% python3 -q
>>> import numpy as np
>>> from numpy import linalg as LA
>>> np.set_printoptions(precision=2, suppress=True, linewidth=200, legacy="1.25")
>>> def rnd(a):
...     return np.round(a, 2) + 0
... 
>>> cent = np.array([[-1.3, -0.4, 0.8, 1.3, 0.4, 1.0, -0.8, 1.3, -0.4],
...     [-0.5, -0.4, -0.2, 2.4, -1.6, -0.8, 1.1, 1.0, 0.0],
...     [-0.8, 0.2, 0.2, -0.4, -0.9, -0.4, -1.1, -1.4, -0.4],
...     [0.2, -1.4, -1.7, 0.4, -0.8, 0.8, -0.1, 0.2, 0.6]])
>>> rng = np.random.default_rng(12161)
>>> feats = np.array([[3, 2, 2, 2],
...     [1, 3, 2, 0],
...     [0, 3, 3, 2],
...     [3, 1, 1, 1],
...     [0, 3, 2, 0],
...     [0, 2, 1, 2],
...     [1, 1, 2, 0],
...     [2, 3, 2, 3],
...     [0, 1, 0, 0],
...     [1, 0, 1, 3],
...     [3, 3, 0, 2],
...     [1, 1, 2, 2],
...     [3, 3, 1, 1]]) @ cent + 0.1 * rng.normal(size=(13, 9))
>>> print(rnd(feats))
[[-6.15 -4.46 -0.85  8.62 -5.35  2.29 -2.51  3.62 -0.78]
 [-4.08 -1.07  0.38  7.68 -6.35 -2.19  0.35  1.54 -1.41]
 [-3.46 -3.3  -3.53  6.6  -9.14 -1.9  -0.03 -0.76  0.08]
 [-5.   -2.69  0.68  6.31 -2.01  2.48 -2.42  3.61 -1.1 ]
 [-3.21 -0.85 -0.31  6.47 -6.65 -3.24  1.13  0.24 -0.94]
 [-1.16 -3.33 -3.6   5.39 -5.8  -0.38  0.93  0.95  0.8 ]
 [-3.49 -0.41  1.09  2.88 -3.07 -0.6  -1.85 -0.49 -1.28]
 [-5.28 -5.79 -3.66 10.15 -7.99  1.1  -0.84  3.27  0.32]
 [-0.56 -0.32 -0.07  2.36 -1.57 -0.83  1.18  1.18 -0.12]
 [-1.61 -4.49 -4.12  2.23 -2.87  2.9  -2.    0.6   1.1 ]
 [-5.03 -5.25 -1.58 11.88 -5.26  2.29  0.54  7.36 -0.01]
 [-2.95 -3.1  -2.48  3.6  -4.54  0.94 -2.24 -0.01 -0.04]
 [-5.82 -3.63  0.21 11.18 -5.52  0.91 -0.35  5.78 -1.01]]
>>> P = feats @ LA.solve(feats.T @ feats, feats.T)
>>> rnd(P @ feats[:, 6])
array([-2.51,  0.35, -0.03, -2.42,  1.13,  0.93, -1.85, -0.84,  1.18, -2.  ,  0.54, -2.24, -0.35])
>>> np.allclose(P @ P, P)
True
>>> rnd(np.trace(P))
9.0
>>> rnd(np.diag(P))
array([0.6 , 0.6 , 0.94, 0.84, 0.73, 0.86, 0.5 , 0.75, 0.44, 0.7 , 0.61, 0.84, 0.58])
>>> def softmax(z):
...     e = np.exp(z - z.max(axis=-1, keepdims=True))
...     return e / e.sum(axis=-1, keepdims=True)
... 
>>> rnd(softmax(10 * feats[3]))
array([0., 0., 0., 1., 0., 0., 0., 0., 0.])
>>> S = feats @ feats.T / np.sqrt(9)
>>> print(rnd(softmax(S)[3] @ feats))
[-5.07 -5.18 -1.5  11.84 -5.28  2.22  0.49  7.28 -0.06]
>>> B = np.c_[feats[:, :2] @ np.array([[3, -3], [3, 2]]), np.array([0, 6, 9, 1, 4, 8, 2, 4, 3, 0, 3, 4, 0])]
>>> rnd(B)
array([[-31.84,   9.55,   0.  ],
       [-15.46,  10.09,   6.  ],
       [-20.27,   3.8 ,   9.  ],
       [-23.07,   9.62,   1.  ],
       [-12.16,   7.92,   4.  ],
       [-13.49,  -3.17,   8.  ],
       [-11.7 ,   9.65,   2.  ],
       [-33.21,   4.27,   4.  ],
       [ -2.64,   1.03,   3.  ],
       [-18.29,  -4.16,   0.  ],
       [-30.85,   4.58,   3.  ],
       [-18.15,   2.63,   4.  ],
       [-28.33,  10.2 ,   0.  ]])
>>> rnd(LA.norm(LA.qr(feats)[0].T @ B, axis=0) ** 2 / ((B ** 2).sum(axis=0) + 1e-12))
array([1.  , 1.  , 0.94])
>>> rnd(LA.norm(B - feats @ LA.lstsq(feats, B)[0], axis=0))
array([0.  , 0.  , 3.78])
>>> E = np.loadtxt("m.csv", delimiter=",")
>>> rnd(E)
array([[ 1.97, -3.06, -9.31],
       [-6.79, -4.24, -6.  ],
       [ 9.45,  3.09,  1.09],
       [ 4.4 ,  4.3 ,  7.88],
       [-7.97,  0.1 ,  6.04],
       [-9.  , -3.53, -2.57],
       [ 2.56,  4.12,  8.75],
       [-8.57, -0.42,  5.14],
       [-5.81,  1.47,  8.01],
       [ 2.6 ,  4.12,  8.73],
       [ 6.15, -1.29, -7.78],
       [ 8.2 ,  3.93,  4.17],
       [-9.42, -1.49,  3.01],
       [ 2.12,  4.05,  8.89],
       [-5.  , -4.32, -7.5 ],
       [ 1.71,  3.98,  9.01],
       [ 0.48, -3.5 , -9.36],
       [-7.82, -4.05, -4.74],
       [-0.93, -3.83, -9.19],
       [-2.63,  2.84,  9.22],
       [-7.33, -4.16, -5.38],
       [ 3.63, -2.47, -8.99],
       [ 6.24,  4.29,  6.53],
       [-1.22, -3.89, -9.13],
       [ 7.92,  4.02,  4.6 ],
       [ 8.48,  0.33, -5.29],
       [ 1.26, -3.28, -9.36],
       [-9.6 , -2.78, -0.19],
       [-8.79, -0.64,  4.73]])
>>> z = E[:, 2] > np.median(E[:, 2])
>>> f = E[z].mean(axis=0) - E[~z].mean(axis=0)
>>> ((E - E.mean(axis=0)) @ f > 0).astype(int)
array([0, 0, 1, 1, 1, 0, 1, 1, 1, 1, 0, 1, 1, 1, 0, 1, 0, 0, 0, 1, 0, 0, 1, 0, 1, 0, 0, 0, 1])
>>> z.astype(int)
array([0, 0, 0, 1, 1, 0, 1, 1, 1, 1, 0, 1, 1, 1, 0, 1, 0, 0, 0, 1, 0, 0, 1, 0, 1, 0, 0, 0, 1])
>>> rnd(f)
array([ 0.55,  5.21, 13.01])
>>> print(rnd((((E - E.mean(axis=0)) @ f > 0) == z).mean()))
0.97
